% ipython --no-banner

In [1]: import numpy as np

In [2]: import numpy.linalg as la

In [3]: np.set_printoptions(precision=3, suppress=True, linewidth=160, legacy="1.25")

In [4]: mat = np.load("mat.npy")

In [5]: mat
Out[5]: 
array([[-0.95,  1.  ,  2.  , -2.  , -3.  , -1.  ,  3.  ,  0.  ],
       [ 1.  , -2.95, -1.  , -2.  ,  1.  ,  0.  , -2.  ,  1.  ],
       [-3.  ,  0.  ,  3.05, -2.  ,  3.  , -2.  , -2.  ,  3.  ],
       [-3.  , -1.  ,  3.  , -2.95,  2.  ,  0.  , -2.  , -1.  ],
       [ 2.  , -1.  , -1.  ,  3.  ,  3.05, -2.  ,  1.  ,  3.  ],
       [ 3.  , -2.  , -2.  , -2.  ,  3.  , -2.95,  3.  ,  3.  ],
       [ 2.  ,  3.  , -1.  ,  2.  ,  1.  ,  3.  ,  3.05, -1.  ],
       [-1.  ,  1.  ,  2.  , -2.  , -3.  , -1.  ,  3.  ,  0.05]])

In [6]: rng = np.random.default_rng(984998)

In [7]: z = rng.permutation(8)

In [8]: M2 = mat[:, z] * rng.choice([-1, 1], 8)

In [9]: M2
Out[9]: 
array([[ 2.  , -0.  , -1.  , -2.  ,  3.  ,  1.  ,  3.  ,  0.95],
       [-1.  , -1.  ,  2.95, -2.  , -1.  , -0.  , -2.  , -1.  ],
       [ 3.05, -3.  , -0.  , -2.  , -3.  ,  2.  , -2.  ,  3.  ],
       [ 3.  ,  1.  ,  1.  , -2.95, -2.  , -0.  , -2.  ,  3.  ],
       [-1.  , -3.  ,  1.  ,  3.  , -3.05,  2.  ,  1.  , -2.  ],
       [-2.  , -3.  ,  2.  , -2.  , -3.  ,  2.95,  3.  , -3.  ],
       [-1.  ,  1.  , -3.  ,  2.  , -1.  , -3.  ,  3.05, -2.  ],
       [ 2.  , -0.05, -1.  , -2.  ,  3.  ,  1.  ,  3.  ,  1.  ]])

In [10]: left, _, Vh = la.svd(mat.T @ M2)

In [11]: np.round(left @ Vh, 3) + 0
Out[11]: 
array([[ 0.,  0.,  0.,  0.,  0.,  0.,  0., -1.],
       [ 0.,  0., -1.,  0.,  0.,  0.,  0.,  0.],
       [ 1.,  0.,  0.,  0.,  0.,  0.,  0.,  0.],
       [ 0.,  0.,  0.,  1.,  0.,  0.,  0.,  0.],
       [ 0.,  0.,  0.,  0., -1.,  0.,  0.,  0.],
       [ 0.,  0.,  0.,  0.,  0., -1.,  0.,  0.],
       [ 0.,  0.,  0.,  0.,  0.,  0.,  1.,  0.],
       [ 0., -1.,  0.,  0.,  0.,  0.,  0.,  0.]])

In [12]: np.round(la.lstsq(mat, M2)[0], 3) + 0
Out[12]: 
array([[ 0.,  0.,  0.,  0.,  0.,  0.,  0., -1.],
       [ 0.,  0., -1.,  0.,  0.,  0.,  0.,  0.],
       [ 1.,  0.,  0.,  0.,  0.,  0.,  0.,  0.],
       [ 0.,  0.,  0.,  1.,  0.,  0.,  0.,  0.],
       [ 0.,  0.,  0.,  0., -1.,  0.,  0.,  0.],
       [ 0.,  0.,  0.,  0.,  0., -1.,  0.,  0.],
       [ 0.,  0.,  0.,  0.,  0.,  0.,  1.,  0.],
       [ 0., -1.,  0.,  0.,  0.,  0.,  0.,  0.]])

In [13]: z
Out[13]: array([2, 7, 1, 3, 4, 5, 6, 0])
